$ python -q
>>> import numpy as np
>>> np.set_printoptions(precision=1, suppress=True, linewidth=160, sign=" ")
>>> F = np.load("case0.npy")
>>> F
array([[ 0.1, -3. , -1.3, -2.3, -1.9],
       [-0.1, -2.7, -1.1, -1.9, -2.5],
       [ 0.5, -3.2, -1.4, -2.3, -2.4],
       [ 0.2, -3.3, -1. , -2.4, -2.4],
       [ 0.1, -2.7, -0.9, -1.9, -2.2],
       [-0.1, -2.6, -1.5, -2. , -1.9],
       [-0.1, -3. , -1.6, -1.9, -1.9],
       [ 0.2, -3.3, -1.2, -1.6, -2.5],
       [ 2.8, -1.2, -1.1, -2.4,  3.1],
       [ 2.8, -1. , -1.2, -2.2,  2.9],
       [ 2.5, -1. , -1.2, -1.3,  3.1],
       [ 2.7, -1.4, -1.3, -2.3,  3.1],
       [ 2.5, -1.2, -1.6, -1.9,  3.3],
       [ 3. , -1. , -1.4, -2.1,  3. ],
       [ 3.2, -1.3, -0.9, -1.9,  3.6],
       [ 3. , -1.5, -1.6, -2.5,  3.9],
       [-0.6,  0.1,  1.9, -1.5, -2.5],
       [-0.1, -0.4,  0.8, -1. , -2.3],
       [-0.4,  0.2,  1.3, -1. , -1.8],
       [-0.1,  0.4,  1.6, -1.3, -1.8],
       [ 0.3,  0. ,  0.6, -1.3, -1.8],
       [-0.1, -0.1,  1.6, -1.4, -2.3],
       [-0.4,  0.1,  1.1, -0.7, -2. ],
       [-0.1, -0.3,  1. , -0.8, -1.2]])
>>> rng = np.random.default_rng(3560)
>>> labels = rng.permutation(5)
>>> M2 = F[:, labels] * rng.choice([-1, 1], 5)
>>> M2
array([[ 2.3,  0.1,  3. , -1.9,  1.3],
       [ 1.9, -0.1,  2.7, -2.5,  1.1],
       [ 2.3,  0.5,  3.2, -2.4,  1.4],
       [ 2.4,  0.2,  3.3, -2.4,  1. ],
       [ 1.9,  0.1,  2.7, -2.2,  0.9],
       [ 2. , -0.1,  2.6, -1.9,  1.5],
       [ 1.9, -0.1,  3. , -1.9,  1.6],
       [ 1.6,  0.2,  3.3, -2.5,  1.2],
       [ 2.4,  2.8,  1.2,  3.1,  1.1],
       [ 2.2,  2.8,  1. ,  2.9,  1.2],
       [ 1.3,  2.5,  1. ,  3.1,  1.2],
       [ 2.3,  2.7,  1.4,  3.1,  1.3],
       [ 1.9,  2.5,  1.2,  3.3,  1.6],
       [ 2.1,  3. ,  1. ,  3. ,  1.4],
       [ 1.9,  3.2,  1.3,  3.6,  0.9],
       [ 2.5,  3. ,  1.5,  3.9,  1.6],
       [ 1.5, -0.6, -0.1, -2.5, -1.9],
       [ 1. , -0.1,  0.4, -2.3, -0.8],
       [ 1. , -0.4, -0.2, -1.8, -1.3],
       [ 1.3, -0.1, -0.4, -1.8, -1.6],
       [ 1.3,  0.3, -0. , -1.8, -0.6],
       [ 1.4, -0.1,  0.1, -2.3, -1.6],
       [ 0.7, -0.4, -0.1, -2. , -1.1],
       [ 0.8, -0.1,  0.3, -1.2, -1. ]])
>>> left, _, Vt = np.linalg.svd(F.T @ M2)
>>> np.round(left @ Vt, 1) + 0
array([[ 0.,  1.,  0.,  0.,  0.],
       [ 0.,  0., -1.,  0.,  0.],
       [ 0.,  0.,  0.,  0., -1.],
       [-1.,  0.,  0.,  0.,  0.],
       [ 0.,  0.,  0.,  1.,  0.]])
>>> labels
array([ 3,  0,  1,  4,  2])
>>> np.round(np.linalg.lstsq(F, M2)[0], 1) + 0
array([[ 0.,  1.,  0.,  0.,  0.],
       [ 0.,  0., -1.,  0.,  0.],
       [ 0.,  0.,  0.,  0., -1.],
       [-1.,  0.,  0.,  0.,  0.],
       [ 0.,  0.,  0.,  1.,  0.]])
